% ipython --no-banner

In [1]: import numpy as np

In [2]: import numpy.linalg as la

In [3]: np.set_printoptions(suppress=True, linewidth=140)

In [4]: other = np.array([[3, 3, 2, 2, 0, 2],
   ...:     [2, 2, 1, 0, 2, 1],
   ...:     [3, 2, 2, 2, 1, 2],
   ...:     [0, 0, 2, 2, 1, 2],
   ...:     [2, 1, 0, 0, 3, 3],
   ...:     [3, 0, 3, 2, 0, 1]])

In [5]: J = other - other.T

In [6]: J
Out[6]: 
array([[ 0,  1, -1,  2, -2, -1],
       [-1,  0, -1,  0,  1,  1],
       [ 1,  1,  0,  0,  1, -1],
       [-2,  0,  0,  0,  1,  0],
       [ 2, -1, -1, -1,  0,  3],
       [ 1, -1,  1,  0, -3,  0]])

In [7]: other = J / np.sqrt((J ** 2).mean(axis=1, keepdims=True))

In [8]: la.matrix_rank(J - J.mean(axis=1, keepdims=True))
Out[8]: np.int64(5)

In [9]: other[2].round(2)
Out[9]: array([ 1.22,  1.22,  0.  ,  0.  ,  1.22, -1.22])

In [10]: np.round(la.norm(other, axis=1), 2)
Out[10]: array([2.45, 2.45, 2.45, 2.45, 2.45, 2.45])

In [11]: x = np.array([-2, 2, 1, 0, 0, 2])

In [12]: y = J @ x

In [13]: y
Out[13]: array([-1,  3, -2,  4, -1, -3])

In [14]: np.round(la.solve(J, y + J[:, 1]), 2)
Out[14]: array([-2.,  3.,  1.,  0., -0.,  2.])

In [15]: np.round(la.solve(J.T, J[3]), 2)
Out[15]: array([ 0., -0.,  0.,  1.,  0., -0.])

In [16]: np.round(la.solve(J, 4 * y), 2)
Out[16]: array([-8.,  8.,  4.,  0., -0.,  8.])

In [17]: other = la.inv(J)

In [18]: round(la.slogdet(J)[0], 2)
Out[18]: np.float64(1.0)

In [19]: np.round(la.inv(other), 2) + 0
Out[19]: 
array([[ 0.,  1., -1.,  2., -2., -1.],
       [-1.,  0., -1.,  0.,  1.,  1.],
       [ 1.,  1.,  0.,  0.,  1., -1.],
       [-2.,  0.,  0.,  0.,  1.,  0.],
       [ 2., -1., -1., -1.,  0.,  3.],
       [ 1., -1.,  1.,  0., -3.,  0.]])

In [20]: round(la.det(J) * la.det(other), 2)
Out[20]: np.float64(1.0)

In [21]: J @ other
Out[21]: 
array([[1., 0., 0., 0., 0., 0.],
       [0., 1., 0., 0., 0., 0.],
       [0., 0., 1., 0., 0., 0.],
       [0., 0., 0., 1., 0., 0.],
       [0., 0., 0., 0., 1., 0.],
       [0., 0., 0., 0., 0., 1.]])

In [22]: mat = np.load("out1.npy")

In [23]: mat
Out[23]: 
array([[ 2, -3,  2, -3,  2, -3],
       [ 3,  0,  3,  0,  3,  0],
       [-3,  2, -3,  2, -3,  2],
       [ 2, -3,  2, -3,  2, -3],
       [ 3,  0,  3,  0,  3,  0],
       [-3,  2, -3,  2, -3,  2]])

In [24]: round(float(la.norm(mat, 2)), 2)
Out[24]: 13.49

In [25]: la.norm(mat, axis=1).argmax()
Out[25]: np.int64(0)

In [26]: print(np.round(la.norm(mat, axis=1), 2))
[6.24 5.2  6.24 6.24 5.2  6.24]

In [27]: print(np.round(la.norm(mat, axis=0), 2))
[6.63 5.1  6.63 5.1  6.63 5.1 ]

In [28]: round(float(la.norm(mat) ** 2 / la.norm(mat, 2) ** 2), 2)
Out[28]: 1.15

In [29]: Uu, sv, Vh = la.svd(mat)

In [30]: vecs = Vh[:(sv > 1e-8).sum()]

In [31]: rng = np.random.default_rng(14)

In [32]: x = mat[0] + 3 * mat[4] + rng.integers(2) * np.eye(6)[4]

In [33]: x
Out[33]: array([11., -3., 11., -3., 11., -3.])

In [34]: np.round(vecs.T @ vecs, 2) + 0
Out[34]: 
array([[0.33, 0.  , 0.33, 0.  , 0.33, 0.  ],
       [0.  , 0.33, 0.  , 0.33, 0.  , 0.33],
       [0.33, 0.  , 0.33, 0.  , 0.33, 0.  ],
       [0.  , 0.33, 0.  , 0.33, 0.  , 0.33],
       [0.33, 0.  , 0.33, 0.  , 0.33, 0.  ],
       [0.  , 0.33, 0.  , 0.33, 0.  , 0.33]])

In [35]: M = np.load("w.npy")

In [36]: M
Out[36]: 
array([[ 0,  0,  0,  8, -2],
       [ 0,  6,  0,  0,  0],
       [ 0,  0,  3,  0,  0],
       [-8,  0,  0,  0,  4],
       [-5,  0,  0, -4,  6]])

In [37]: la.matrix_power(M, 4)
Out[37]: 
array([[ 2796,     0,     0, -2352,  -160],
       [    0,  1296,     0,     0,     0],
       [    0,     0,    81,     0,     0],
       [ 2760,     0,     0,  3680, -2400],
       [ 1232,     0,     0,  3216, -1620]])

In [38]: M @ M
Out[38]: 
array([[-54,   0,   0,   8,  20],
       [  0,  36,   0,   0,   0],
       [  0,   0,   9,   0,   0],
       [-20,   0,   0, -80,  40],
       [  2,   0,   0, -64,  30]])

In [39]: print((M + M.T) / 2)
[[ 0.   0.   0.   0.  -3.5]
 [ 0.   6.   0.   0.   0. ]
 [ 0.   0.   3.   0.   0. ]
 [ 0.   0.   0.   0.   0. ]
 [-3.5  0.   0.   0.   6. ]]

In [40]: np.allclose(M @ M.T, M.T @ M)
Out[40]: False

In [41]: round(float(la.det(M)), 2)
Out[41]: 2880.0

In [42]: Q, R = la.qr(M)

In [43]: R.round(2)
Out[43]: 
array([[-9.43,  0.  ,  0.  , -2.12,  6.57],
       [ 0.  ,  6.  ,  0.  ,  0.  ,  0.  ],
       [ 0.  ,  0.  ,  3.  ,  0.  ,  0.  ],
       [ 0.  ,  0.  ,  0.  , -8.69,  3.  ],
       [ 0.  ,  0.  ,  0.  ,  0.  ,  1.95]])

In [44]: np.allclose(R.T @ R, M.T @ M)
Out[44]: True

In [45]: print(Q.shape, R.shape)
(5, 5) (5, 5)

In [46]: Q.round(2)
Out[46]: 
array([[ 0.  ,  0.  ,  0.  , -0.92,  0.39],
       [-0.  ,  1.  ,  0.  ,  0.  ,  0.  ],
       [-0.  , -0.  ,  1.  ,  0.  ,  0.  ],
       [ 0.85, -0.  , -0.  , -0.21, -0.49],
       [ 0.53, -0.  , -0.  ,  0.33,  0.78]])
